$ python -q
>>> import numpy as np
>>> np.set_printoptions(suppress=True, linewidth=160)
>>> tidy = lambda a: np.round(a, 1) + 0
>>> K = np.array([[21, 9, 15],
...     [25, 15, 15],
...     [23, 12, 15],
...     [-19, -6, -15],
...     [-2, -12, 6]])
>>> np.linalg.cond(K) > 100
np.True_
>>> np.linalg.matrix_rank(K, rtol=0.1)
np.int64(2)
>>> np.argsort(-np.linalg.norm(K, axis=0).round(6), kind="stable")[:3]
array([0, 2, 1])
>>> tidy(np.linalg.norm(K, 2) / np.linalg.norm(K))
np.float64(1.0)
>>> [round(float(x), 1) for x in np.linalg.svd(K, compute_uv=False)[:3]]
[57.6, 14.3, 0.0]
>>> U, sig, Vh = np.linalg.svd(K)
>>> tidy(sig)
array([57.6, 14.3,  0. ])
>>> np.argmax(sig[:-1] / (sig[1:] + 1e-6)) + 1
np.int64(2)
>>> M2 = U[:, :2] @ np.diag(sig[:2]) @ Vh[:2]
>>> tidy(np.linalg.norm(K - M2) / np.linalg.norm(K))
np.float64(0.0)
>>> tidy(np.abs(K - M2).max())
np.float64(0.0)
>>> np.linalg.matrix_rank(M2)
np.int64(2)
>>> tidy(np.linalg.norm(K - M2, 2)), tidy(sig[2])
(np.float64(0.0), np.float64(0.0))
>>> t = np.radians(36)
>>> R = np.eye(3)
>>> R[2, 2] = R[0, 0] = np.cos(t)
>>> R[2, 0], R[0, 2] = -np.sin(t), np.sin(t)
>>> tidy(R)
array([[ 0.8,  0. ,  0.6],
       [ 0. ,  1. ,  0. ],
       [-0.6,  0. ,  0.8]])
>>> M2 = K @ R.T
>>> tidy(M2)
array([[ 25.8,   9. ,  -0.2],
       [ 29. ,  15. ,  -2.6],
       [ 27.4,  12. ,  -1.4],
       [-24.2,  -6. ,  -1. ],
       [  1.9, -12. ,   6. ]])
>>> feats = np.load("test12.npy")
>>> feats
array([[1, 2, 0, 1],
       [2, 4, 0, 2],
       [0, 0, 0, 0],
       [1, 2, 0, 1]])
>>> rank = np.linalg.matrix_rank(feats)
>>> rank
np.int64(1)
>>> ns = np.linalg.svd(feats)[2][rank:].T
>>> [int(np.linalg.matrix_rank(feats[:i])) for i in range(1, len(feats) + 1)]
[1, 1, 1, 1]
>>> np.allclose(feats @ ns, 0)
True
>>> ns.shape
(4, 3)
